$ python3 -q
>>> import numpy as np
>>> np.set_printoptions(precision=3, suppress=True, linewidth=200, sign=" ")
>>> K = np.loadtxt("layer3.csv", delimiter=",")
>>> print(K)
[[ 0.  0.  0.  0.  0.  0.  0.  0.  1.  0.  1.]
 [ 0.  0.  0.  0.  0.  0.  0.  1.  1.  0.  1.]
 [ 0.  0.  0.  0.  1.  0.  0.  0.  0.  0.  1.]
 [ 0.  0.  0.  0.  1.  0.  0.  0.  0.  0.  0.]
 [ 0.  0.  1.  1.  0.  0.  0.  0.  0.  1.  0.]
 [ 0.  0.  0.  0.  0.  0.  0.  0.  0.  0.  0.]
 [ 0.  0.  0.  0.  0.  0.  0.  1.  0.  0.  0.]
 [ 0.  1.  0.  0.  0.  0.  1.  0.  0.  0.  0.]
 [ 1.  1.  0.  0.  0.  0.  0.  0.  0.  0.  0.]
 [ 0.  0.  0.  0.  1.  0.  0.  0.  0.  0.  1.]
 [ 1.  1.  1.  0.  0.  0.  0.  0.  0.  1.  0.]]
>>> print(np.round(np.linalg.det(K), 3))
0.0
>>> print(np.round(np.sort(np.linalg.eigvals(K).real), 3) + 0)
[-2.552 -1.732 -1.114 -0.497  0.     0.     0.     0.497  1.114  1.732  2.552]
>>> print(K @ K)
[[ 2.  2.  1.  0.  0.  0.  0.  0.  0.  1.  0.]
 [ 2.  3.  1.  0.  0.  0.  1.  0.  0.  1.  0.]
 [ 1.  1.  2.  1.  0.  0.  0.  0.  0.  2.  0.]
 [ 0.  0.  1.  1.  0.  0.  0.  0.  0.  1.  0.]
 [ 0.  0.  0.  0.  3.  0.  0.  0.  0.  0.  2.]
 [ 0.  0.  0.  0.  0.  0.  0.  0.  0.  0.  0.]
 [ 0.  1.  0.  0.  0.  0.  1.  0.  0.  0.  0.]
 [ 0.  0.  0.  0.  0.  0.  0.  2.  1.  0.  1.]
 [ 0.  0.  0.  0.  0.  0.  0.  1.  2.  0.  2.]
 [ 1.  1.  2.  1.  0.  0.  0.  0.  0.  2.  0.]
 [ 0.  0.  0.  0.  2.  0.  0.  1.  2.  0.  4.]]
>>> print((K != 0).astype(int))
[[ 0  0  0  0  0  0  0  0  1  0  1]
 [ 0  0  0  0  0  0  0  1  1  0  1]
 [ 0  0  0  0  1  0  0  0  0  0  1]
 [ 0  0  0  0  1  0  0  0  0  0  0]
 [ 0  0  1  1  0  0  0  0  0  1  0]
 [ 0  0  0  0  0  0  0  0  0  0  0]
 [ 0  0  0  0  0  0  0  1  0  0  0]
 [ 0  1  0  0  0  0  1  0  0  0  0]
 [ 1  1  0  0  0  0  0  0  0  0  0]
 [ 0  0  0  0  1  0  0  0  0  0  1]
 [ 1  1  1  0  0  0  0  0  0  1  0]]
